In [1]: import numpy as np

In [2]: from numpy import linalg as LA

In [3]: np.set_printoptions(precision=3, suppress=True, linewidth=120, sign=" ")

In [4]: X = np.loadtxt("case9.csv", delimiter=",")

In [5]: X
Out[5]: 
array([[ 0.069,  0.103,  0.034,  0.276,  0.138,  0.103,  0.276],
       [ 0.333,  0.286,  0.095,  0.048,  0.048,  0.048,  0.143],
       [ 0.19 ,  0.095,  0.095,  0.167,  0.167,  0.214,  0.071],
       [ 0.143,  0.25 ,  0.107,  0.214,  0.107,  0.071,  0.107],
       [ 0.161,  0.194,  0.032,  0.097,  0.29 ,  0.161,  0.065],
       [ 0.125,  0.167,  0.125,  0.   ,  0.25 ,  0.333,  0.   ],
       [ 0.176,  0.029,  0.206,  0.059,  0.088,  0.265,  0.176]])

In [6]: Uu, s, Vh = LA.svd(X, full_matrices=False)

In [7]: np.round(Vh @ Vh.T, 3) + 0
Out[7]: 
array([[ 1.,  0.,  0.,  0.,  0.,  0.,  0.],
       [ 0.,  1.,  0.,  0.,  0.,  0.,  0.],
       [ 0.,  0.,  1.,  0.,  0.,  0.,  0.],
       [ 0.,  0.,  0.,  1.,  0.,  0.,  0.],
       [ 0.,  0.,  0.,  0.,  1.,  0.,  0.],
       [ 0.,  0.,  0.,  0.,  0.,  1.,  0.],
       [ 0.,  0.,  0.,  0.,  0.,  0.,  1.]])

In [8]: Uu.shape, s.shape, Vh.shape
Out[8]: ((7, 7), (7,), (7, 7))

In [9]: round(float(np.sqrt((s ** 2).sum())), 3), round(float(LA.norm(X)), 3)
Out[9]: (1.168, 1.168)

In [10]: s / s[0]
Out[10]: array([ 1.   ,  0.369,  0.306,  0.252,  0.116,  0.094,  0.039])

In [11]: A = np.loadtxt("m.csv", delimiter=",")

In [12]: A
Out[12]: 
array([[ 0.395, -0.08 , -0.482],
       [-0.08 ,  0.989, -0.064],
       [-0.482, -0.064,  0.616]])

In [13]: rng = np.random.default_rng(395)

In [14]: idx = rng.permutation(3)

In [15]: idx
Out[15]: array([ 2,  0,  1])

In [16]: B = A[idx][:, idx]

In [17]: round(float(np.trace(B)), 3)
Out[17]: 2.0

In [18]: np.round(np.sort(np.abs(LA.eigvals(B))), 3) + 0
Out[18]: array([ 0.,  1.,  1.])

In [19]: evals, V = LA.eigh(A)

In [20]: (evals > 1e-8).sum(), (evals < -1e-8).sum()
Out[20]: (np.int64(2), np.int64(0))

In [21]: np.round(LA.eigvalsh(A @ A), 3) + 0
Out[21]: array([ 0.,  1.,  1.])

In [22]: round(evals.sum(), 3), round(np.trace(A), 3)
Out[22]: (np.float64(2.0), np.float64(2.0))

In [23]: np.round(V.T @ V, 3) + 0
Out[23]: 
array([[ 1.,  0.,  0.],
       [ 0.,  1.,  0.],
       [ 0.,  0.,  1.]])

In [24]: V @ np.diag(evals) @ V.T
Out[24]: 
array([[ 0.395, -0.08 , -0.482],
       [-0.08 ,  0.989, -0.064],
       [-0.482, -0.064,  0.616]])

In [25]: np.unique(evals.round(6) + 0, return_counts=True)[1]
Out[25]: array([ 1,  2])

In [26]: round(np.abs(LA.eigvals(A)).max(), 3)
Out[26]: np.float64(1.0)

In [27]: np.allclose(A, A.T)
Out[27]: True

In [28]: (A - A.T) / 2
Out[28]: 
array([[ 0.,  0.,  0.],
       [ 0.,  0.,  0.],
       [ 0.,  0.,  0.]])

In [29]: F = np.loadtxt("dump.csv", delimiter=",")

In [30]: F
Out[30]: 
array([[ 11.,  14.,   9.,   5.,   6.],
       [  0.,   0.,   0.,   0.,   0.],
       [  7.,   2.,   6.,   0.,  10.],
       [  0.,   0.,   0.,   0.,   0.],
       [  0.,   0.,   0.,   0.,   0.],
       [  3.,   2.,   3.,   0.,  10.],
       [ 14.,  18.,  14.,   6.,   5.],
       [  0.,   0.,   0.,   0.,   0.],
       [ 16.,  19.,  15.,   7.,   6.],
       [  0.,   0.,   0.,   0.,   0.],
       [  0.,   0.,   0.,   0.,   4.],
       [ 14.,  12.,  14.,   2.,  19.],
       [  2.,   0.,   1.,   0.,   0.],
       [  7.,   9.,   0.,   6.,   3.],
       [ 11.,   8.,  13.,   0.,  20.],
       [  2.,   1.,   0.,   3.,   0.],
       [ 12.,  11.,  10.,   4.,   6.],
       [  0.,   0.,   0.,   0.,   0.],
       [  4.,   0.,   5.,   0.,   0.],
       [ 10.,   4.,   8.,   1.,   7.],
       [  0.,   0.,   0.,   1.,   0.],
       [ 31.,  28.,  33.,   9.,  20.],
       [  0.,   0.,   0.,   0.,   0.],
       [ 13.,   7.,   7.,   4.,  11.],
       [  0.,   0.,   0.,   0.,   0.],
       [  0.,   0.,   0.,   0.,   4.],
       [  0.,   0.,   0.,   0.,   0.],
       [ 20.,  18.,  18.,   7.,  11.],
       [  4.,   0.,   3.,   0.,   0.],
       [  6.,   4.,   1.,   2.,   7.],
       [  0.,   0.,   0.,   0.,   0.],
       [  0.,   4.,   0.,   2.,   5.],
       [  0.,   0.,   0.,   0.,   0.]])

In [31]: B = np.c_[F[:, :2] @ np.array([[-4, 8], [0, 3]]), np.array([-2, 2, 2, 3, 1, 3, -2, 1, 1, -1, 2, -3, -2, -3, -2, 3, -1, 1, -1, 2, -3, 3, 2, 1, 1, 2, 3, -1, 0, -1, 3, -1, -3])]

In [32]: B
Out[32]: 
array([[ -44.,  130.,   -2.],
       [   0.,    0.,    2.],
       [ -28.,   62.,    2.],
       [   0.,    0.,    3.],
       [   0.,    0.,    1.],
       [ -12.,   30.,    3.],
       [ -56.,  166.,   -2.],
       [   0.,    0.,    1.],
       [ -64.,  185.,    1.],
       [   0.,    0.,   -1.],
       [   0.,    0.,    2.],
       [ -56.,  148.,   -3.],
       [  -8.,   16.,   -2.],
       [ -28.,   83.,   -3.],
       [ -44.,  112.,   -2.],
       [  -8.,   19.,    3.],
       [ -48.,  129.,   -1.],
       [   0.,    0.,    1.],
       [ -16.,   32.,   -1.],
       [ -40.,   92.,    2.],
       [   0.,    0.,   -3.],
       [-124.,  332.,    3.],
       [   0.,    0.,    2.],
       [ -52.,  125.,    1.],
       [   0.,    0.,    1.],
       [   0.,    0.,    2.],
       [   0.,    0.,    3.],
       [ -80.,  214.,   -1.],
       [ -16.,   32.,    0.],
       [ -24.,   60.,   -1.],
       [   0.,    0.,    3.],
       [   0.,   12.,   -1.],
       [   0.,    0.,   -3.]])

In [33]: LA.matrix_rank(B)
Out[33]: np.int64(3)

In [34]: LA.matrix_rank(np.c_[F, B])
Out[34]: np.int64(6)

In [35]: Ac = (B - B.mean(axis=0)) / B.std(axis=0)

In [36]: np.argwhere(np.abs(Ac) > 2)
Out[36]: 
array([[ 21,   0],
       [ 21,   1]])

In [37]: c = LA.lstsq(np.delete(Ac, 0, axis=1), Ac[:, 0])[0]

In [38]: c
Out[38]: array([-0.999, -0.019])

In [39]: np.abs(c).argmax()
Out[39]: np.int64(0)

In [40]: idx = F[:, 4] > np.median(F[:, 4])

In [41]: f = F[idx].mean(axis=0) - F[~idx].mean(axis=0)

In [42]: np.round((((F - F.mean(axis=0)) @ f > 0) == idx).mean(), 3)
Out[42]: np.float64(0.818)

In [43]: np.argsort(-np.abs(f).round(6), kind="stable")
Out[43]: array([ 0,  4,  2,  1,  3])

In [44]: ((F - F.mean(axis=0)) @ f > 0).astype(int)
Out[44]: 
array([ 1,  0,  1,  0,  0,  0,  1,  0,  1,  0,  0,  1,  0,  1,  1,  0,  1,  0,  0,  1,  0,  1,  0,  1,  0,  0,  0,  1,
        0,  0,  0,  0,  0])

In [45]: f
Out[45]: array([ 9.382,  8.849,  8.908,  2.474,  9.261])

In [46]: K = np.load("layer12.npy")

In [47]: K
Out[47]: 
array([[ 1. ,  0. ,  0. ,  0. ],
       [ 0. ,  1. ,  0. ,  0. ],
       [ 0. ,  0. ,  0.5,  0.5],
       [ 0. ,  0. ,  0. ,  1. ]])

In [48]: [int(LA.matrix_rank(LA.matrix_power(K, p))) for p in range(1, 5)]
Out[48]: [4, 4, 4, 4]

In [49]: evals, V = LA.eig(K)

In [50]: evals
Out[50]: array([ 1. ,  1. ,  0.5,  1. ])

In [51]: K @ V[:, 0] - evals[0] * V[:, 0]
Out[51]: array([ 0.,  0.,  0.,  0.])

In [52]: np.kron(np.eye(2, dtype=int), K)
Out[52]: 
array([[ 1. ,  0. ,  0. ,  0. ,  0. ,  0. ,  0. ,  0. ],
       [ 0. ,  1. ,  0. ,  0. ,  0. ,  0. ,  0. ,  0. ],
       [ 0. ,  0. ,  0.5,  0.5,  0. ,  0. ,  0. ,  0. ],
       [ 0. ,  0. ,  0. ,  1. ,  0. ,  0. ,  0. ,  0. ],
       [ 0. ,  0. ,  0. ,  0. ,  1. ,  0. ,  0. ,  0. ],
       [ 0. ,  0. ,  0. ,  0. ,  0. ,  1. ,  0. ,  0. ],
       [ 0. ,  0. ,  0. ,  0. ,  0. ,  0. ,  0.5,  0.5],
       [ 0. ,  0. ,  0. ,  0. ,  0. ,  0. ,  0. ,  1. ]])

In [53]: np.poly(K)
Out[53]: array([ 1. , -3.5,  4.5, -2.5,  0.5])

In [54]: np.einsum("ij,ji->", K, K)
Out[54]: np.float64(3.25)

In [55]: np.einsum("ii->", K)
Out[55]: np.float64(3.5)

In [56]: arr = np.loadtxt("mat.csv", delimiter=",")

In [57]: arr
Out[57]: 
array([[-15.444,   7.102,   3.55 ,  -2.075, -11.337],
       [ 15.068,   3.165,   6.058,   6.843,  10.985],
       [  0.422,  -5.974,  -3.154,  -4.972,  -3.921],
       [ -0.076,   0.18 ,   2.412,  -1.614,  -4.342],
       [  0.024, -10.284,  -7.315,  -7.208,  -3.854],
       [-10.198,   8.439,  -1.101,   5.053,   2.055]])

In [58]: round(float(LA.norm(arr, 2) / LA.norm(arr)), 3)
Out[58]: 0.767

In [59]: np.argsort(-LA.norm(arr, axis=0).round(6), kind="stable")[:3]
Out[59]: array([ 0,  4,  1])

In [60]: [round(float(x), 3) for x in LA.svd(arr, compute_uv=False)[:3]]
Out[60]: [28.901, 22.341, 9.288]

In [61]: np.abs(LA.svd(arr)[2][-1])
Out[61]: array([ 0.121,  0.539,  0.14 ,  0.78 ,  0.259])
